% ipython --no-banner

In [1]: import numpy as np

In [2]: import numpy.linalg as la

In [3]: np.set_printoptions(precision=4, suppress=True, linewidth=140)

In [4]: X = np.load("sample12.npy")

In [5]: X
Out[5]: 
array([[ 0,  5,  4,  4],
       [-3,  7, -9,  7],
       [ 8,  9,  5, -5],
       [-9,  3,  1, -5]])

In [6]: la.eigvals(X)
Out[6]: array([ 8.869+10.0501j,  8.869-10.0501j, -5.369 +6.4017j, -5.369 -6.4017j])

In [7]: round(float(la.det(X[::-1])), 4)
Out[7]: 12542.0

In [8]: F = np.array([[-0.9, -0.2, -1.8], [-1.6, 0.8, -0.2], [0.3, -0.9, 1.4]])

In [9]: F[:, 0] *= 10

In [10]: F
Out[10]: 
array([[ -9. ,  -0.2,  -1.8],
       [-16. ,   0.8,  -0.2],
       [  3. ,  -0.9,   1.4]])

In [11]: u = np.array([0, 6, 9])

In [12]: A2 = F + np.outer(u, np.eye(3)[1])

In [13]: round(la.det(A2) / la.det(F), 4), np.round(1 + la.solve(F, u)[1], 4)
Out[13]: (np.float64(-4.8048), np.float64(-4.8048))

In [14]: la.matrix_rank(A2 - F)
Out[14]: np.int64(1)

In [15]: rng = np.random.default_rng(302)

In [16]: idx = rng.permutation(3)

In [17]: idx
Out[17]: array([0, 2, 1])

In [18]: A2 = F[idx][:, idx]

In [19]: np.sort(np.abs(la.eigvals(A2)))
Out[19]: array([1.9493, 1.9493, 9.0586])

In [20]: np.diag(A2)
Out[20]: array([-9. ,  1.4,  0.8])

In [21]: J = np.array([[-1.0, 0.0, 0.0], [0.0, -1.0, -2.0], [0.0, -2.0, -1.0]])

In [22]: evals, evecs = la.eig(J)

In [23]: np.round(np.prod(evals), 4)
Out[23]: np.float64(3.0)

In [24]: np.sort(la.eigvals(la.inv(J)))
Out[24]: array([-1.    , -0.3333,  1.    ])

In [25]: np.sort(la.eigvals(J.T))
Out[25]: array([-3., -1.,  1.])

In [26]: Q = J.astype(float).copy()

In [27]: for j in range(3):
    ...:     Q[:, j] -= Q[:, :j] @ (Q[:, :j].T @ Q[:, j])
    ...:     Q[:, j] /= la.norm(Q[:, j])
    ...: 

In [28]: np.round(Q.T @ Q, 4) + 0
Out[28]: 
array([[1., 0., 0.],
       [0., 1., 0.],
       [0., 0., 1.]])

In [29]: Q
Out[29]: 
array([[-1.    ,  0.    ,  0.    ],
       [ 0.    , -0.4472, -0.8944],
       [ 0.    , -0.8944,  0.4472]])

In [30]: M = np.array([[3, 2, -2, 0], [0, 0, 2, 2], [3, 0, 1, 2], [3, 1, -3, 10]])

In [31]: u = np.array([1, -1])

In [32]: np.cross(M[0, :3], M[3, :3])
Out[32]: array([-4,  3, -3])

In [33]: np.correlate(M[0], M[3], "full")
Out[33]: array([ 30,  11, -23,  17,   4,  -6,   0])

In [34]: np.polyval(u, M[0])
Out[34]: array([ 2,  1, -3, -1])

In [35]: np.array([np.convolve(row, u, "same") for row in M])
Out[35]: 
array([[ 3, -1, -4,  2],
       [ 0,  0,  2,  0],
       [ 3, -3,  1,  1],
       [ 3, -2, -4, 13]])

In [36]: vec = np.array([5, 3, 0, 3])

In [37]: np.sign((X @ vec).round(6))
Out[37]: array([ 1,  1,  1, -1])

In [38]: (X @ vec).argmax()
Out[38]: np.int64(2)

In [39]: np.einsum("ij,j->i", X, vec)
Out[39]: array([ 27,  27,  52, -51])

In [40]: X @ np.ones(4)
Out[40]: array([ 13.,   2.,  17., -10.])

In [41]: la.norm(X @ vec) <= la.norm(X, 2) * la.norm(vec) + 1e-9
Out[41]: np.True_

In [42]: X @ (2 * vec)
Out[42]: array([  54,   54,  104, -102])

In [43]: X * vec
Out[43]: 
array([[  0,  15,   0,  12],
       [-15,  21,   0,  21],
       [ 40,  27,   0, -15],
       [-45,   9,   0, -15]])
